% python3 -q
>>> import numpy as np
>>> import numpy.linalg as la
>>> np.set_printoptions(precision=2, suppress=True, linewidth=120)
>>> rnd = lambda a: np.round(a, 2) + 0
>>> J = np.loadtxt("a.csv", delimiter=",")
>>> rnd(J)
array([[-0.7 , -0.42, -0.42, -0.28,  0.43,  0.78, -0.19,  1.  , -0.38, -0.11,  0.29, -0.48, -0.88],
       [-0.09, -0.12, -0.15,  0.54,  0.82,  1.05, -0.24, -0.98,  0.27, -0.03, -0.26, -0.7 ,  0.5 ],
       [-0.05, -0.51, -0.42, -0.19,  0.13, -0.21,  0.18,  0.36, -0.13, -1.3 ,  0.45, -0.02,  1.18],
       [-0.19, -0.14, -0.15, -0.12,  0.7 , -0.2 , -0.37,  0.84,  1.16,  0.47, -0.72,  0.48,  0.47],
       [-0.84, -0.23,  0.59, -0.09, -0.13, -0.37, -0.07, -0.3 ,  0.96,  0.22,  1.23, -0.41, -0.01],
       [-0.28,  0.38,  0.98,  0.58,  0.16,  0.22,  1.31,  0.63,  0.  , -0.14, -0.33, -0.35,  0.19],
       [ 0.19,  0.82, -0.51,  0.54, -0.69,  0.24, -0.44,  0.7 , -0.07,  0.62,  0.46, -0.61,  0.73],
       [-0.65,  0.37, -1.07,  0.63,  0.22,  0.03,  0.79, -0.29,  0.06,  0.18,  0.42,  0.95, -0.13],
       [ 0.7 ,  0.51,  0.16, -0.85,  1.11,  0.05,  0.34,  0.04, -0.34,  0.55,  0.8 ,  0.09,  0.26],
       [-0.19,  1.04, -0.59, -0.91, -0.15, -0.15,  0.35, -0.24,  0.63, -0.55, -0.44, -0.7 , -0.29],
       [-1.17,  0.37,  0.43, -0.75, -0.29,  0.42, -0.29, -0.22, -0.66,  0.26, -0.33,  0.5 ,  0.71],
       [ 0.09, -1.02, -0.51, -0.56, -0.53,  0.11,  0.93, -0.14,  0.02,  0.9 , -0.25, -0.45,  0.35],
       [ 0.56,  0.02,  0.24, -0.33, -0.65,  1.32,  0.15,  0.11,  0.75, -0.32,  0.33,  0.73, -0.07]])
>>> q, r_ = la.qr(J)
>>> print(q.shape, r_.shape)
(13, 13) (13, 13)
>>> print(np.allclose(r_.T @ r_, J.T @ J))
True
>>> print(rnd(np.abs(np.diag(r_))))
[2. 2. 2. 2. 2. 2. 2. 2. 2. 2. 2. 2. 2.]
>>> abs(r_[0, 0]), rnd(la.norm(J[:, 0]))
(np.float64(2.0), np.float64(2.0))
>>> np.trace(q @ q.T)
np.float64(13.0)
>>> gram = J.T @ J
>>> print(np.allclose(gram, gram.T))
True
>>> print(np.trace(gram), (J ** 2).sum())
52.0 52.0
>>> la.matrix_rank(gram)
np.int64(13)
>>> rng = np.random.default_rng(6807)
>>> A2 = J + rng.integers(-2, 3, (13, 1)) @ rng.integers(-2, 3, (1, 13))
>>> rnd(A2)
array([[-0.7 , -0.42,  0.58,  1.72,  2.43,  2.78, -2.19,  1.  ,  0.62,  1.89,  0.29,  1.52,  0.12],
       [-0.09, -0.12,  1.85,  4.54,  4.82,  5.05, -4.24, -0.98,  2.27,  3.97, -0.26,  3.3 ,  2.5 ],
       [-0.05, -0.51,  1.58,  3.81,  4.13,  3.79, -3.82,  0.36,  1.87,  2.7 ,  0.45,  3.98,  3.18],
       [-0.19, -0.14,  1.85,  3.88,  4.7 ,  3.8 , -4.37,  0.84,  3.16,  4.47, -0.72,  4.48,  2.47],
       [-0.84, -0.23, -0.41, -2.09, -2.13, -2.37,  1.93, -0.3 , -0.04, -1.78,  1.23, -2.41, -1.01],
       [-0.28,  0.38,  2.98,  4.58,  4.16,  4.22, -2.69,  0.63,  2.  ,  3.86, -0.33,  3.65,  2.19],
       [ 0.19,  0.82, -0.51,  0.54, -0.69,  0.24, -0.44,  0.7 , -0.07,  0.62,  0.46, -0.61,  0.73],
       [-0.65,  0.37, -3.07, -3.37, -3.78, -3.97,  4.79, -0.29, -1.94, -3.82,  0.42, -3.05, -2.13],
       [ 0.7 ,  0.51, -1.84, -4.85, -2.89, -3.95,  4.34,  0.04, -2.34, -3.45,  0.8 , -3.91, -1.74],
       [-0.19,  1.04,  0.41,  1.09,  1.85,  1.85, -1.65, -0.24,  1.63,  1.45, -0.44,  1.3 ,  0.71],
       [-1.17,  0.37,  0.43, -0.75, -0.29,  0.42, -0.29, -0.22, -0.66,  0.26, -0.33,  0.5 ,  0.71],
       [ 0.09, -1.02,  1.49,  3.44,  3.47,  4.11, -3.07, -0.14,  2.02,  4.9 , -0.25,  3.55,  2.35],
       [ 0.56,  0.02,  0.24, -0.33, -0.65,  1.32,  0.15,  0.11,  0.75, -0.32,  0.33,  0.73, -0.07]])
>>> np.abs(A2 - J).sum(axis=1)
array([15., 30., 30., 30., 15., 30.,  0., 30., 30., 15.,  0., 30.,  0.])
>>> print(la.matrix_rank(A2 - J, tol=1e-8))
1
>>> rnd(la.svd(A2 - J, compute_uv=False))
array([28.93,  0.  ,  0.  ,  0.  ,  0.  ,  0.  ,  0.  ,  0.  ,  0.  ,  0.  ,  0.  ,  0.  ,  0.  ])
>>> z = rng.permutation(13)
>>> print(z)
[ 1  9  3 12 10  8  7  6  2  5 11  0  4]
>>> A2 = J[z][:, z]
>>> rnd(np.sort(np.abs(la.eigvals(A2))))
array([2., 2., 2., 2., 2., 2., 2., 2., 2., 2., 2., 2., 2.])
>>> print(rnd(np.trace(A2)))
-3.76
>>> np.allclose(A2, J)
False
>>> rnd(np.diag(A2))
array([-0.12, -0.55, -0.12, -0.07, -0.33, -0.34, -0.29, -0.44, -0.42,  0.22, -0.45, -0.7 , -0.13])
>>> u, g = J[12], J[9]
>>> rnd(u @ g)
np.float64(0.0)
>>> pr = (u @ g) / (u @ u) * u
>>> la.matrix_rank(np.outer(u, g))
np.int64(1)
>>> rnd((g - pr) @ u)
np.float64(0.0)
>>> rnd(la.norm(u + g) ** 2 + la.norm(u - g) ** 2)
np.float64(16.0)
>>> print(rnd(g - pr))
[-0.19  1.04 -0.59 -0.91 -0.15 -0.15  0.35 -0.24  0.63 -0.55 -0.44 -0.7  -0.29]
>>> print(rnd(pr))
[0. 0. 0. 0. 0. 0. 0. 0. 0. 0. 0. 0. 0.]
>>> F = np.loadtxt("test7.csv", delimiter=",")
>>> print(F)
[[1. 0. 0. 0. 0. 0. 0. 0. 0. 0. 0.]
 [0. 0. 0. 0. 0. 0. 0. 1. 0. 0. 0.]
 [0. 0. 0. 0. 1. 0. 0. 0. 0. 0. 0.]
 [0. 1. 0. 0. 0. 0. 0. 0. 0. 0. 0.]
 [0. 0. 0. 0. 0. 0. 0. 0. 0. 0. 1.]
 [0. 0. 0. 1. 0. 0. 0. 0. 0. 0. 0.]
 [0. 0. 0. 0. 0. 0. 0. 0. 1. 0. 0.]
 [0. 0. 1. 0. 0. 0. 0. 0. 0. 0. 0.]
 [0. 0. 0. 0. 0. 0. 1. 0. 0. 0. 0.]
 [0. 0. 0. 0. 0. 0. 0. 0. 0. 1. 0.]
 [0. 0. 0. 0. 0. 1. 0. 0. 0. 0. 0.]]
>>> # splits into 4 blocks
>>> x = np.array([2, -2, 1, 1, 1, 1, -3, 3, 3, 3, -1])
>>> rhs = F @ x
>>> print(rhs)
[ 2.  3.  1. -2. -1.  1.  3.  1. -3.  3.  1.]
>>> rnd(la.solve(F, rhs + F[:, 8]))
array([ 2., -2.,  1.,  1.,  1.,  1., -3.,  3.,  4.,  3., -1.])
>>> rnd(la.solve(F, rhs))
array([ 2., -2.,  1.,  1.,  1.,  1., -3.,  3.,  3.,  3., -1.])
>>> rnd(la.solve(F.T, F[4]))
array([0., 0., 0., 0., 1., 0., 0., 0., 0., 0., 0.])
>>> z = rng.permutation(11)
>>> z
array([ 7,  5,  6,  3,  4,  0,  8,  1,  2, 10,  9])
>>> A2 = F[z][:, z]
>>> print(rnd(np.sort(np.abs(la.eigvals(A2)))))
[1. 1. 1. 1. 1. 1. 1. 1. 1. 1. 1.]
>>> rnd(la.det(A2)), rnd(la.det(F[z]))
(np.float64(-1.0), np.float64(-1.0))
